$ ipython --no-banner

In [1]: import numpy as np

In [2]: np.set_printoptions(suppress=True, linewidth=100)

In [3]: tidy = lambda a: np.round(a, 3) + 0

In [4]: M = np.diag(np.array([2, 0, 2])) + -2 * np.eye(3, k=1) + -2 * np.eye(3, k=-1)

In [5]: M
Out[5]: 
array([[ 2., -2.,  0.],
       [-2.,  0., -2.],
       [ 0., -2.,  2.]])

In [6]: w, evecs = np.linalg.eig(M)

In [7]: tidy(M @ evecs[:, 0] - w[0] * evecs[:, 0])
Out[7]: array([0., 0., 0.])

In [8]: tidy(np.sort(np.linalg.eigvals(np.linalg.inv(M))))
Out[8]: array([-0.5 ,  0.25,  0.5 ])

In [9]: tidy(np.sort(np.linalg.eigvals(M @ M)))
Out[9]: array([ 4.,  4., 16.])

In [10]: tidy(w)
Out[10]: array([-2.,  2.,  4.])

In [11]: tidy(np.sort(np.linalg.eigvals(M.T)))
Out[11]: array([-2.,  2.,  4.])

In [12]: F = np.load("sample3.npy")

In [13]: F
Out[13]: 
array([[-0.06 , -0.235,  0.273],
       [ 0.675,  0.998, -0.999],
       [-0.282, -0.881,  0.935],
       [ 0.04 , -0.782,  0.938],
       [-0.405, -0.905,  0.93 ],
       [ 0.149,  0.731, -0.84 ],
       [-0.544, -0.515, -0.1  ],
       [ 0.1  ,  0.686, -0.821],
       [ 0.01 ,  0.67 , -0.851],
       [ 0.06 , -0.887,  0.981],
       [-0.01 , -0.9  ,  0.98 ],
       [-0.354, -0.851,  0.881],
       [-0.207,  0.814, -0.973],
       [-0.245,  0.207, -0.629],
       [-0.291, -0.834,  0.885]])

In [14]: x0 = np.array([0, 1, 2])

In [15]: a = np.maximum(F @ x0, 0)

In [16]: tidy(F.T @ a)
Out[16]: array([-1.182, -6.128,  6.648])

In [17]: tidy(a)
Out[17]: 
array([0.311, 0.   , 0.989, 1.094, 0.955, 0.   , 0.   , 0.   , 0.   , 1.075, 1.06 , 0.911, 0.   ,
       0.   , 0.936])

In [18]: tidy(np.maximum(F @ (3 * x0), 0))
Out[18]: 
array([0.933, 0.   , 2.967, 3.282, 2.865, 0.   , 0.   , 0.   , 0.   , 3.225, 3.18 , 2.733, 0.   ,
       0.   , 2.808])
